>>> import numpy as np
>>> np.set_printoptions(suppress=True, linewidth=160)
>>> mat = np.minimum.outer(np.arange(1, 4), np.arange(1, 4)) * -3
>>> print(mat)
[[-3 -3 -3]
 [-3 -6 -6]
 [-3 -6 -9]]
>>> rng = np.random.default_rng(8610)
>>> z = rng.permutation(3)
>>> print(z)
[2 1 0]
>>> Y = mat[z][:, z]
>>> print(Y)
[[-9 -6 -3]
 [-6 -6 -3]
 [-3 -3 -3]]
>>> print(np.round(np.linalg.det(Y), 2), round(float(np.linalg.det(mat[z])), 2))
-27.0 27.0
>>> print(np.round(np.sort(np.abs(np.linalg.eigvals(Y))), 2))
[ 0.92  1.93 15.15]
>>> print(np.allclose(Y, mat))
False
>>> E = np.load("out15.npy")
>>> print(E)
[[-1.  7.  3.  5. -1.  1.]
 [ 3. -7. -4.  7.  3.  0.]
 [ 7.  8.  9. -9. -1.  2.]
 [ 4.  0. -4. -9.  3.  1.]
 [ 0.  0.  0.  0. -1.  1.]
 [ 0.  0.  0.  0. -1.  0.]]
>>> U, sv, vt = np.linalg.svd(E, full_matrices=False)
>>> print(np.abs(U[:, 0]).round(6).argmax())
2
>>> print(sv.round(2))
[19.65 12.98  6.92  4.37  1.51  0.53]
>>> print(U.shape, sv.shape, vt.shape)
(6, 6) (6,) (6, 6)
>>> print((sv > 1e-8).sum())
6
>>> Y = E + rng.integers(-2, 3, (6, 4)) @ rng.integers(-2, 3, (4, 6))
>>> print(Y)
[[ -1.   2.  13.  10.   5.   1.]
 [  5. -14.  -4.   8.  13.   0.]
 [  7.   0.   3. -11.   7.  12.]
 [  3.  -6.  -1.  -7.   9.   5.]
 [  7.   5.  -4.  -3.  -3.   0.]
 [  2.  -1.  -9.  -4.   1.   3.]]
>>> print(np.linalg.matrix_rank(Y - E, tol=1e-8))
4
>>> print(np.abs(Y - E).sum(axis=1))
[26. 20. 34. 22. 22. 21.]
>>> print(np.round(np.linalg.svd(Y - E, compute_uv=False), 2) + 0)
[22.53 18.31  8.12  4.52  0.    0.  ]
>>> W = np.array([[0, 1, -2, -2, 0],
...     [2, 2, -1, 0, 1],
...     [-2, 0, 0, -2, 1],
...     [2, -1, -2, 0, 1],
...     [-1, 0, 2, 2, -1],
...     [1, -1, 0, 0, 2]])
>>> beta = np.array([-5, 2, 4, 1, 0])
>>> hid = np.maximum(E @ W + beta, 0)
>>> print(np.linalg.matrix_rank(hid))
5
>>> print(np.round((hid > 0).mean(axis=0), 2))
[0.17 0.83 0.5  0.33 0.67]
>>> cent = np.array([[2, 3, 7], [7, 7, 7], [1, 8, 7], [6, 5, 8], [4, 5, 4]])
>>> print(W @ cent)
[[ -7 -19 -23]
 [ 21  17  25]
 [-12 -11 -26]
 [ -1 -12  -3]
 [  8  18  19]
 [  3   6   8]]
>>> print(hid @ cent)
[[165. 198. 240.]
 [ 54.  45.  72.]
 [276. 289. 276.]
 [160. 293. 294.]
 [ 21.  38.  33.]
 [ 20.  35.  32.]]
>>> u = np.array([0, 1, 0, 2, 1, 0])
>>> Y = E + np.outer(u, np.eye(6)[5])
>>> print(Y)
[[-1.  7.  3.  5. -1.  1.]
 [ 3. -7. -4.  7.  3.  1.]
 [ 7.  8.  9. -9. -1.  2.]
 [ 4.  0. -4. -9.  3.  3.]
 [ 0.  0.  0.  0. -1.  2.]
 [ 0.  0.  0.  0. -1.  0.]]
>>> print(np.linalg.matrix_rank(Y - E))
1
>>> M = np.load("block13.npy")
>>> print(M)
[[ 0.51  0.82 -0.16 -1.01  1.21  0.58]
 [ 0.82  0.55  1.48  0.3   2.04  0.56]
 [-0.16  1.48 -0.14  1.67  0.46  0.24]
 [-1.01  0.3   1.67  1.98 -0.66  1.45]
 [ 1.21  2.04  0.46 -0.66  1.25 -0.47]
 [ 0.58  0.56  0.24  1.45 -0.47  0.84]]
>>> z = rng.permutation(6)
>>> Y = M[:, z] * rng.choice([-1, 1], 6)
>>> print(Y)
[[-0.16 -1.01 -0.82 -0.51  0.58 -1.21]
 [ 1.48  0.3  -0.55 -0.82  0.56 -2.04]
 [-0.14  1.67 -1.48  0.16  0.24 -0.46]
 [ 1.67  1.98 -0.3   1.01  1.45  0.66]
 [ 0.46 -0.66 -2.04 -1.21 -0.47 -1.25]
 [ 0.24  1.45 -0.56 -0.58  0.84  0.47]]
>>> U, _, vt = np.linalg.svd(M.T @ Y)
>>> print(z)
[2 3 1 0 5 4]
>>> Y = np.linalg.inv(M)
>>> print(np.round(M @ Y, 2) + 0)
[[1. 0. 0. 0. 0. 0.]
 [0. 1. 0. 0. 0. 0.]
 [0. 0. 1. 0. 0. 0.]
 [0. 0. 0. 1. 0. 0.]
 [0. 0. 0. 0. 1. 0.]
 [0. 0. 0. 0. 0. 1.]]
>>> print(np.round(np.linalg.inv(Y), 2))
[[ 0.51  0.82 -0.16 -1.01  1.21  0.58]
 [ 0.82  0.55  1.48  0.3   2.04  0.56]
 [-0.16  1.48 -0.14  1.67  0.46  0.24]
 [-1.01  0.3   1.67  1.98 -0.66  1.45]
 [ 1.21  2.04  0.46 -0.66  1.25 -0.47]
 [ 0.58  0.56  0.24  1.45 -0.47  0.84]]
>>> print((np.abs(Y) > 1e-9).astype(int))
[[1 1 1 1 1 1]
 [1 1 1 1 1 1]
 [1 1 1 1 1 1]
 [1 1 1 1 1 1]
 [1 1 1 1 1 1]
 [1 1 1 1 1 1]]
>>> print(np.allclose(Y, M.T))
False
